% ipython --no-banner

In [1]: import numpy as np

In [2]: from numpy import linalg as LA

In [3]: np.set_printoptions(precision=4, suppress=True, linewidth=200, legacy="1.25")

In [4]: arr = np.loadtxt("arr.csv", delimiter=",")

In [5]: arr
Out[5]: 
array([[ 1.1414,  1.0716,  1.6105,  0.2752, -1.901 , -0.4679,  0.2156],
       [ 0.543 ,  0.065 ,  2.5455, -1.0256,  0.0742, -1.0233, -0.3423],
       [ 0.866 ,  0.4966,  2.4882, -0.6142, -0.7461, -0.9248, -0.1529],
       [ 1.1427,  1.1282,  1.3914,  0.4193, -2.0249, -0.369 ,  0.2711],
       [ 0.7792,  0.3713,  2.5409, -0.749 , -0.5051, -0.9681, -0.2131],
       [ 0.9164,  1.2005, -0.0673,  1.1052, -2.2746,  0.2365,  0.5132],
       [ 1.1365,  1.1591,  1.2354,  0.5134, -2.0954, -0.3002,  0.3067],
       [ 1.0932,  0.9045,  2.0299, -0.0532, -1.5527, -0.6675,  0.0846],
       [-0.1789, -0.6903,  1.8368, -1.4011,  1.447 , -0.8668, -0.5561],
       [-0.4901, -0.9475,  1.2579, -1.3854,  1.8885, -0.6763, -0.58  ],
       [-1.0663, -0.8431, -2.1367,  0.1537,  1.4284,  0.7216, -0.0434],
       [-1.0224, -0.7553, -2.2613,  0.2856,  1.2526,  0.7875,  0.0115],
       [ 0.9309,  1.2054, -0.0123,  1.0863, -2.2796,  0.215 ,  0.5073],
       [-1.0528, -0.8148, -2.1802,  0.1977,  1.3714,  0.7442, -0.0252],
       [-1.0887, -0.8938, -2.0499,  0.0713,  1.5309,  0.6775, -0.0772],
       [ 0.4753, -0.016 ,  2.5195, -1.0872,  0.2253, -1.0269, -0.3725],
       [ 1.1181,  1.1927,  1.006 ,  0.6412, -2.1767, -0.2011,  0.3541],
       [-0.503 , -0.0169, -2.5314,  1.0627, -0.164 ,  1.0259,  0.3604],
       [-1.0685, -1.2212, -0.6356, -0.8245,  2.2593,  0.0456, -0.4199],
       [ 0.052 ,  0.5733, -2.0246,  1.3762, -1.2405,  0.9228,  0.5343],
       [ 0.1824, -0.3402,  2.3031, -1.2858,  0.8215, -0.9954, -0.477 ],
       [-0.7889, -1.1429,  0.4955, -1.2359,  2.1987, -0.4005, -0.5512],
       [-0.7555, -1.1245,  0.5946, -1.2616,  2.1718, -0.4375, -0.5579],
       [ 1.0546,  0.8185,  2.1747, -0.192 , -1.3789, -0.7413,  0.0276]])

In [6]: np.allclose(arr[:-1].T @ LA.lstsq(arr[:-1].T, arr[-1])[0], arr[-1])
Out[6]: True

In [7]: gram = arr.T @ arr

In [8]: np.round(LA.eigvalsh(gram)[::-1], 4) + 0
Out[8]: array([129.6155,  86.3845,   0.    ,   0.    ,   0.    ,   0.    ,   0.    ])

In [9]: (arr @ arr.T).shape
Out[9]: (24, 24)

In [10]: dist = LA.norm(arr[:, None] - arr[None], axis=-1)

In [11]: dist[21].round(6).argsort(kind="stable")[:4]
Out[11]: array([21, 22,  9, 18])

In [12]: LA.matrix_rank(dist ** 2)
Out[12]: 3

In [13]: dist[:5, :5]
Out[13]: 
array([[0.    , 2.9084, 1.9095, 0.3165, 2.2179],
       [2.9084, 0.    , 1.087 , 3.1812, 0.7626],
       [1.9095, 1.087 , 0.    , 2.2069, 0.3283],
       [0.3165, 3.1812, 2.2069, 0.    , 2.5089],
       [2.2179, 0.7626, 0.3283, 2.5089, 0.    ]])

In [14]: Uu, sigma, Vh = LA.svd(arr)

In [15]: evecs = Vh[:(sigma > 1e-8).sum()]

In [16]: rng = np.random.default_rng(7241)

In [17]: x = arr[22] + -3 * arr[10] + rng.integers(2) * np.eye(7)[2]

In [18]: x
Out[18]: array([ 2.4434,  1.4049,  7.0047, -1.7228, -2.1133, -2.6024, -0.4277])

In [19]: np.diag(evecs.T @ evecs)
Out[19]: array([0.1453, 0.1667, 0.7305, 0.2205, 0.5824, 0.1172, 0.0374])

In [20]: round(float(LA.norm(x - evecs.T @ evecs @ x)), 4)
Out[20]: 0.0

In [21]: np.allclose(evecs.T @ evecs @ x, x)
Out[21]: True

In [22]: LA.matrix_rank(np.vstack([arr, x]))
Out[22]: 2
